>>> import numpy as np
>>> from numpy import linalg as LA
>>> np.set_printoptions(precision=2, suppress=True, linewidth=100, sign=" ")
>>> rng = np.random.default_rng(41077)
>>> M = (rng.random((4, 4)) < 0.3) + np.eye(4)
>>> M /= M.sum(axis=1, keepdims=True)
>>> M
array([[ 1. ,  0. ,  0. ,  0. ],
       [ 0. ,  0.5,  0.5,  0. ],
       [ 0. ,  0. ,  1. ,  0. ],
       [ 0. ,  0. ,  0. ,  1. ]])
>>> # row-stochastic, so 1 is an eigenvalue
>>> q, vecs = LA.qr(M[:, :3])[0], LA.qr(M[:, 3:])[0]
>>> sv = LA.svd(q.T @ vecs, compute_uv=False)
>>> sv
array([ 0.])
>>> (sv > 0.9).sum()
np.int64(0)
>>> lab = rng.permutation(4)
>>> Y = M[:, lab] * rng.choice([-1, 1], 4)
>>> Y
array([[ 0. ,  0. ,  0. , -1. ],
       [ 0.5,  0.5,  0. , -0. ],
       [ 1. ,  0. ,  0. , -0. ],
       [ 0. ,  0. ,  1. , -0. ]])
>>> Uu, _, Vh = LA.svd(M.T @ Y)
>>> lab
array([ 2,  1,  3,  0])
>>> arr = np.arange(9).reshape(3, 3) + 5
>>> arr
array([[  5,   6,   7],
       [  8,   9,  10],
       [ 11,  12,  13]])
>>> np.round(np.sort(np.abs(LA.eigvals(arr))), 2) + 0
array([  0.  ,   0.65,  27.65])
>>> (arr + arr.T) / 2
array([[  5.,   7.,   9.],
       [  7.,   9.,  11.],
       [  9.,  11.,  13.]])
>>> np.round(np.abs(LA.eigvals(arr)).max(), 2)
np.float64(27.65)
>>> round(LA.det(arr), 2)
np.float64(0.0)
>>> (arr - arr.T) / 2
array([[ 0., -1., -2.],
       [ 1.,  0., -1.],
       [ 2.,  1.,  0.]])
>>> np.trace(arr)
np.int64(27)
>>> LA.determinant(arr)
Traceback (most recent call last):
  File "<python-input-25>", line 1, in <module>
    LA.determinant(arr)
    ^^^^^^^^^^^^^^
AttributeError: module 'numpy.linalg' has no attribute 'determinant'
>>> Uu, sv, Vh = LA.svd(arr)
>>> np.argmax(sv[:-1] / (sv[1:] + 1e-6)) + 1
np.int64(2)
>>> Y = Uu[:, :2] @ np.diag(sv[:2]) @ Vh[:2]
>>> LA.matrix_rank(Y)
np.int64(2)
>>> round(float(LA.norm(arr - Y, 2)), 2), round(float(sv[2]), 2)
(0.0, 0.0)
>>> LA.matrix_rank(arr, rtol=0.05)
np.int64(1)
>>> Y
array([[  5.,   6.,   7.],
       [  8.,   9.,  10.],
       [ 11.,  12.,  13.]])
>>> arr @ LA.pinv(arr) @ arr
array([[  5.,   6.,   7.],
       [  8.,   9.,  10.],
       [ 11.,  12.,  13.]])
>>> round(np.trace(LA.pinv(arr) @ arr), 2)
np.float64(2.0)
>>> np.allclose(arr[:-1].T @ LA.lstsq(arr[:-1].T, arr[-1])[0], arr[-1])
True
>>> feats = np.array([[0.0, 1.0, 1.0], [1.0, 0.0, 1.0], [1.0, 1.0, 0.0]])
>>> # symmetric, so the eigenvalues are real
>>> Y = LA.inv(feats)
>>> LA.inv(Y)
array([[-0.,  1.,  1.],
       [ 1.,  0.,  1.],
       [ 1.,  1.,  0.]])
>>> feats @ Y
array([[ 1.,  0.,  0.],
       [ 0.,  1.,  0.],
       [ 0.,  0.,  1.]])
>>> LA.det(feats) * Y
array([[-1.,  1.,  1.],
       [ 1., -1.,  1.],
       [ 1.,  1., -1.]])
>>> (np.abs(Y) > 1e-9).astype(int)
array([[ 1,  1,  1],
       [ 1,  1,  1],
       [ 1,  1,  1]])
>>> np.round(LA.slogdet(feats)[0], 2)
np.float64(1.0)
>>> np.round(LA.det(feats) * LA.det(Y), 2)
np.float64(1.0)
>>> np.round(LA.eigvalsh(feats).min(), 2)
np.float64(-1.0)
>>> vals, vecs = LA.eigh(feats)
>>> vec = np.array([3, 8, -2])
>>> (np.sign(vecs[:, -1].round(6)) == np.sign(vecs[0, -1].round(6))).astype(int)
array([ 1,  1,  1])
>>> vecs * np.abs(vals) @ vecs.T
array([[ 1.33,  0.33,  0.33],
       [ 0.33,  1.33,  0.33],
       [ 0.33,  0.33,  1.33]])
>>> np.abs(feats).sum(axis=1).max(), np.round(np.abs(vals).max(), 2)
(np.float64(2.0), np.float64(2.0))
>>> LA.eigvalsh(feats[1:, 1:])
array([-1.,  1.])
>>> vals, vecs = LA.eigh(feats)
>>> LA.eigvalsh(feats + -3 * np.eye(3))
array([-4., -4., -1.])
>>> np.abs(vecs[:, -1]).round(6).argmax()
np.int64(0)
>>> np.round(vecs @ np.diag(vals) @ vecs.T, 2) + 0
array([[ 0.,  1.,  1.],
       [ 1.,  0.,  1.],
       [ 1.,  1.,  0.]])
>>> LA.svd(feats, compute_uv=False)
array([ 2.,  1.,  1.])
>>> vals
array([-1., -1.,  2.])
>>> np.round(vecs.T @ vecs, 2) + 0
array([[ 1.,  0.,  0.],
       [ 0.,  1.,  0.],
       [ 0.,  0.,  1.]])
>>> np.unique(vals.round(6) + 0, return_counts=True)[1]
array([ 2,  1])
>>> vals.sum(), np.trace(feats)
(np.float64(0.0), np.float64(0.0))
>>> (vals > 1e-8).sum(), (vals < -1e-8).sum()
(np.int64(1), np.int64(2))
>>> LA.eigvalsh(feats @ feats)
array([ 1.,  1.,  4.])
>>> q, vecs = LA.qr(feats[:, :2])[0], LA.qr(feats[:, 2:])[0]
>>> sv = LA.svd(q.T @ vecs, compute_uv=False)
>>> np.degrees(np.arccos(sv.clip(0, 1)))
array([ 54.74])
>>> sv
array([ 0.58])
>>> (sv > 0.9).sum()
np.int64(0)
>>> round(LA.norm(q @ q.T - vecs @ vecs.T, 2), 2)
np.float64(1.0)
>>> X = np.loadtxt("block3.csv", delimiter=",")
>>> X
array([[-2., -1., -2.],
       [-1., -2., -1.],
       [-2., -1., -2.]])
>>> # rows and columns are dependent
>>> Uu, sv, Vh = LA.svd(X)
>>> vecs = Vh[:(sv > 1e-8).sum()]
>>> vec = X[1] + -1 * X[0] + rng.integers(2) * np.eye(3)[2]
>>> vec
array([ 1., -1.,  2.])
>>> np.round(vecs.T @ vecs, 2) + 0
array([[ 0.5,  0. ,  0.5],
       [ 0. ,  1. ,  0. ],
       [ 0.5,  0. ,  0.5]])
>>> np.allclose(vecs.T @ vecs @ vec, vec)
False
>>> rank = LA.matrix_rank(X)
>>> rank
np.int64(2)
>>> N = LA.svd(X)[2][rank:].T
>>> [int(LA.matrix_rank(np.delete(X, i, axis=0))) for i in range(3)]
[2, 1, 2]
>>> [int(LA.matrix_rank(X[:, :j + 1])) for j in range(3)]
[1, 2, 2]
>>> np.allclose(X @ N, 0)
True
>>> N.shape
(3, 1)
>>> np.round(N[:, 0] / N[np.abs(N[:, 0]).round(6).argmax(), 0], 2) + 0
array([ 1.,  0., -1.])
>>> np.round(X @ N, 2) + 0
array([[ 0.],
       [ 0.],
       [ 0.]])
>>> vals, vecs = LA.eigh(X)
>>> vec = np.array([0, 3, -2])
>>> vecs * np.maximum(vals, 0) @ vecs.T
array([[ 0.,  0.,  0.],
       [ 0.,  0.,  0.],
       [ 0.,  0.,  0.]])
>>> vecs * np.abs(vals) @ vecs.T
array([[ 2.,  1.,  2.],
       [ 1.,  2.,  1.],
       [ 2.,  1.,  2.]])
>>> (np.sign(vecs[:, -1].round(6)) == np.sign(vecs[0, -1].round(6))).astype(int)
array([ 1,  0,  0])
>>> LA.eigvalsh(X[1:, 1:])
array([-3., -1.])
>>> np.all(LA.eigvalsh(X) > 0)
np.False_
>>> try:
...     LA.cholesky(X)
... except LA.LinAlgError as e:
...     print(repr(e))
... 
LinAlgError('Matrix is not positive definite')
>>> np.round(LA.eigvalsh(X).min(), 2)
np.float64(-4.73)
>>> q, _ = LA.qr(np.array([[1.4, -0.5, 0.8, -0.5, 0.0],
...     [-2.0, 3.0, 0.4, 0.0, 0.4],
...     [-1.8, -0.8, 1.0, -1.0, 0.8],
...     [-1.2, 1.8, 1.4, 0.0, -0.6],
...     [-0.9, 0.2, -0.6, 0.9, -0.6]]))
>>> vals = np.array([-1, 2, 1, 0, 2])
>>> data = q @ np.diag(vals) @ q.T
>>> data
array([[ 1.15,  0.81,  0.43,  0.1 ,  0.55],
       [ 0.81,  0.56, -1.09, -0.09,  0.07],
       [ 0.43, -1.09,  0.9 , -0.55,  0.03],
       [ 0.1 , -0.09, -0.55,  0.69, -0.8 ],
       [ 0.55,  0.07,  0.03, -0.8 ,  0.71]])
>>> # symmetric
>>> round(float(LA.eigvalsh(data).min()), 2)
-1.0
>>> np.all(LA.eigvalsh(data) > 0)
np.False_
>>> round(np.trace(LA.pinv(data) @ data), 2)
np.float64(4.0)
>>> data @ LA.pinv(data) @ data
array([[ 1.15,  0.81,  0.43,  0.1 ,  0.55],
       [ 0.81,  0.56, -1.09, -0.09,  0.07],
       [ 0.43, -1.09,  0.9 , -0.55,  0.03],
       [ 0.1 , -0.09, -0.55,  0.69, -0.8 ],
       [ 0.55,  0.07,  0.03, -0.8 ,  0.71]])
>>> np.abs(np.diag(LA.qr(data)[1])) > 1e-9
array([ True,  True,  True,  True, False])
>>> LA.lstsq(data[:-1].T, data[-1])[2]
np.int32(4)
>>> round(float(np.abs(LA.eigvals(data)).max()), 2)
2.0
>>> assert data == data.T
Traceback (most recent call last):
  File "<python-input-108>", line 1, in <module>
    assert data == data.T
           ^^^^^^^^^^^^^^
ValueError: The truth value of an array with more than one element is ambiguous. Use a.any() or a.all()
>>> LA.matrix_power(data, 2)
array([[ 2.47,  0.94, -0.03, -0.57,  1.02],
       [ 0.94,  2.17, -1.19,  0.51,  0.57],
       [-0.03, -1.19,  2.48, -0.77,  0.66],
       [-0.57,  0.51, -0.77,  1.44, -1.09],
       [ 1.02,  0.57,  0.66, -1.09,  1.45]])
>>> data @ data
array([[ 2.47,  0.94, -0.03, -0.57,  1.02],
       [ 0.94,  2.17, -1.19,  0.51,  0.57],
       [-0.03, -1.19,  2.48, -0.77,  0.66],
       [-0.57,  0.51, -0.77,  1.44, -1.09],
       [ 1.02,  0.57,  0.66, -1.09,  1.45]])
>>> np.round(np.sort(np.abs(LA.eigvals(data))), 2) + 0
array([ 0.,  1.,  1.,  2.,  2.])
>>> np.allclose(data, data.T)
True
>>> (data + data.T) / 2
array([[ 1.15,  0.81,  0.43,  0.1 ,  0.55],
       [ 0.81,  0.56, -1.09, -0.09,  0.07],
       [ 0.43, -1.09,  0.9 , -0.55,  0.03],
       [ 0.1 , -0.09, -0.55,  0.69, -0.8 ],
       [ 0.55,  0.07,  0.03, -0.8 ,  0.71]])
>>> round(np.trace(data), 2)
np.float64(4.0)
>>> E = np.load("mat.npy")
>>> E
array([[-0.3 ,  5.27, -1.7 ],
       [-0.8 ,  2.48, -0.8 ],
       [-1.1 ,  4.72, -1.6 ],
       [ 0.1 ,  4.38, -1.5 ],
       [ 0.7 ,  3.25, -1.  ],
       [ 0.3 ,  5.27, -1.7 ],
       [-0.4 , -0.19,  0.2 ],
       [ 0.2 , -2.98,  1.  ],
       [-0.1 ,  3.24, -1.  ],
       [ 2.1 , -1.18,  0.5 ],
       [ 0.3 , -3.66,  1.3 ],
       [ 0.8 ,  2.54, -0.8 ],
       [ 0.6 ,  2.93, -1.  ],
       [-0.2 , -4.98,  1.7 ],
       [-0.3 , -0.23,  0.2 ],
       [ 0.9 ,  1.55, -0.6 ],
       [ 0.7 ,  5.04, -1.6 ],
       [ 0.3 , -1.91,  0.6 ],
       [-0.6 ,  1.66, -0.7 ],
       [ 1.3 , -2.13,  0.8 ],
       [ 0.  ,  2.27, -0.8 ],
       [ 0.2 , -1.09,  0.4 ],
       [-0.7 , -2.49,  0.8 ],
       [ 0.  ,  0.7 , -0.1 ],
       [ 1.  ,  3.96, -1.3 ],
       [ 0.8 ,  2.12, -0.8 ],
       [-0.6 , -3.88,  1.4 ],
       [-1.5 , -0.83,  0.3 ],
       [ 0.4 , -1.93,  0.6 ]])
>>> Xc = (E - E.mean(axis=0)) / E.std(axis=0)
>>> np.argwhere(np.abs(Xc) > 2)
array([[  9,   0],
       [ 27,   0]])
>>> Xc.std(axis=0)
array([ 1.,  1.,  1.])
>>> c = LA.lstsq(np.delete(Xc, 0, axis=1), Xc[:, 0])[0]
>>> np.abs(c).argmax()
np.int64(0)
>>> c
array([ 1.57,  1.52])
>>> A = np.load("run5.npy")
>>> A
array([[12.5 , -4.36,  1.45,  1.16],
       [13.54, -5.76,  0.55, -0.35],
       [-1.65, -1.75, -0.29,  5.67],
       [-1.78, -2.22,  1.41,  5.17],
       [13.6 , -2.58,  1.1 ,  1.19],
       [13.61, -5.73,  1.72, -0.05],
       [-0.46, -3.15, -1.71,  6.9 ],
       [ 9.98,  1.07,  4.38, -5.11],
       [ 9.44,  1.51,  4.35, -6.77],
       [11.39,  1.81,  5.49, -4.71],
       [12.71, -4.42,  0.61,  1.47],
       [ 9.46,  0.36,  2.81, -4.13],
       [ 0.7 , -0.66,  1.33,  6.21],
       [12.21, -5.26,  1.04,  0.67]])
>>> cent = A[[3, 4]].astype(float)
>>> for _ in range(5):
...     lab = LA.norm(A[:, None] - cent, axis=-1).argmin(axis=1)
...     cent = np.array([A[lab == j].mean(axis=0) for j in range(2)])
... 
>>> lab
array([ 1,  1,  0,  0,  1,  1,  0,  1,  1,  1,  1,  1,  0,  1])
>>> cent
array([[-0.8 , -1.95,  0.18,  5.99],
       [11.84, -2.34,  2.35, -1.66]])
>>> np.bincount(lab)
array([  4,  10])
>>> lab = A[:, 2] > np.median(A[:, 2])
>>> f = A[lab].mean(axis=0) - A[~lab].mean(axis=0)
>>> np.round((((A - A.mean(axis=0)) @ f > 0) == lab).mean(), 2)
np.float64(0.71)
>>> ((A - A.mean(axis=0)) @ f > 0).astype(int)
array([ 0,  1,  0,  0,  1,  1,  0,  1,  1,  1,  0,  1,  0,  0])
>>> f
array([ 1.99,  2.29,  2.71, -5.17])
>>> J = np.load("w.npy")
>>> J
array([[ -3,  -3,  -3,  -3,  -3],
       [ -3,  -6,  -6,  -6,  -6],
       [ -3,  -6,  -9,  -9,  -9],
       [ -3,  -6,  -9, -12, -12],
       [ -3,  -6,  -9, -12, -15]])
>>> vals, vecs = LA.eig(J)
>>> np.round(J @ vecs[:, 0] - vals[0] * vecs[:, 0], 2) + 0
array([ 0.,  0.,  0.,  0.,  0.])
>>> np.sort(LA.eigvals(J @ J))
array([    0.66,     1.12,     3.06,    18.89,  1371.27])
>>> np.round(np.prod(vals), 2)
np.float64(-243.0)
>>> np.sort(LA.eigvals(LA.inv(J)))
array([-1.23, -0.94, -0.57, -0.23, -0.03])
>>> P = np.triu(np.array([[1, -3, -5, -5, 2],
...     [4, -4, 0, 2, 4],
...     [3, 3, 2, 1, 2],
...     [-2, -3, 0, -2, 1],
...     [-2, 3, 1, 0, -2]]), 1) + np.eye(5)
>>> Y = P @ J @ LA.inv(P)
>>> np.poly(Y)
array([   1.,   45.,  315.,  756.,  729.,  243.])
>>> LA.matrix_rank(Y)
np.int64(5)
>>> np.trace(Y), np.trace(J)
(np.float64(-45.0), np.int64(-45))
>>> round(LA.det(Y), 2)
np.float64(-243.0)
